>>> import numpy as np
>>> from numpy import linalg as LA
>>> np.set_printoptions(precision=1, suppress=True, linewidth=120, legacy="1.25")
>>> tidy = lambda a: np.round(a, 1) + 0
>>> mat = np.array([[-1.1, -0.4, 0.5, -0.1, -1.8, -0.9],
...     [0.9, -0.4, 0.7, 0.5, 0.8, -1.3],
...     [-0.8, -1.1, 0.9, -0.1, -0.4, -1.3],
...     [1.6, -0.5, -0.5, -0.6, 0.3, -1.0],
...     [-1.3, -0.6, 0.5, 0.1, 0.3, 1.2]])
>>> print(mat)
[[-1.1 -0.4  0.5 -0.1 -1.8 -0.9]
 [ 0.9 -0.4  0.7  0.5  0.8 -1.3]
 [-0.8 -1.1  0.9 -0.1 -0.4 -1.3]
 [ 1.6 -0.5 -0.5 -0.6  0.3 -1. ]
 [-1.3 -0.6  0.5  0.1  0.3  1.2]]
>>> gram = mat.T @ mat
>>> print(LA.matrix_rank(gram))
5
>>> print(tidy(LA.eigvalsh(gram)[::-1]))
[10.   8.5  3.   1.   0.1  0. ]
>>> print(tidy(LA.svd(mat, compute_uv=False) ** 2))
[10.   8.5  3.   1.   0.1]
>>> print(tidy(np.diag(gram)))
[6.9 2.1 2.  0.6 4.2 6.6]
>>> out = np.array([[0, -3, 1], [0, 0, 2], [-1, -2, 0], [1, -3, 3], [0, 3, 0], [2, 0, 0]])
>>> print(tidy(out.T @ mat.T))
[[-2.4 -2.8 -3.6 -2.1  2. ]
 [-2.8 -3.2 -0.3 -1.1  3.5]
 [-2.2  1.6 -3.3 -1.2 -2.2]]
>>> print(np.vstack([mat, out.T]).shape)
(8, 6)
>>> print(LA.matrix_rank(np.vstack([mat, out.T])))
6
>>> out @ mat
Traceback (most recent call last):
  File "<python-input-15>", line 1, in <module>
    out @ mat
    ~~~~^~~~~
ValueError: matmul: Input operand 1 has a mismatch in its core dimension 0, with gufunc signature (n?,k),(k,m?)->(n?,m?) (size 5 is different from 3)
>>> F = np.arange(15).reshape(5, 3) + 5
>>> print(F)
[[ 5  6  7]
 [ 8  9 10]
 [11 12 13]
 [14 15 16]
 [17 18 19]]
>>> U, sv, vt = LA.svd(F)
>>> evecs = vt[:(sv > 1e-8).sum()]
>>> rng = np.random.default_rng(877048)
>>> x = F[4] + -3 * F[0] + rng.integers(2) * np.eye(3)[1]
>>> print(x)
[ 2.  1. -2.]
>>> print(np.allclose(evecs.T @ evecs @ x, x))
False
>>> print(tidy(np.diag(evecs.T @ evecs)))
[0.8 0.3 0.8]
>>> print(LA.matrix_rank(np.vstack([F, x])))
3
>>> arr = np.loadtxt("arr.csv", delimiter=",")
>>> print(tidy(arr))
[[0.3 0.  0.3 0.3 0. ]
 [0.3 0.3 0.  0.  0.3]
 [0.  0.5 0.5 0.  0. ]
 [0.  0.  0.  0.5 0.5]
 [0.  0.  0.3 0.  0.7]]
>>> out = arr / LA.norm(arr, axis=1, keepdims=True)
>>> gram = out @ out.T
>>> print(tidy(np.degrees(np.arccos(np.clip(gram[4, 1], -1, 1)))))
58.9
>>> print(tidy(LA.norm(out, axis=1)))
[1. 1. 1. 1. 1.]
>>> print(tidy(gram[4]))
[0.3 0.5 0.3 0.6 1. ]
>>> print(tidy(gram))
[[1.  0.3 0.4 0.4 0.3]
 [0.3 1.  0.4 0.4 0.5]
 [0.4 0.4 1.  0.  0.3]
 [0.4 0.4 0.  1.  0.6]
 [0.3 0.5 0.3 0.6 1. ]]
>>> print((gram - 2 * np.eye(5)).round(6).argmax(axis=1))
[2 4 0 4 3]
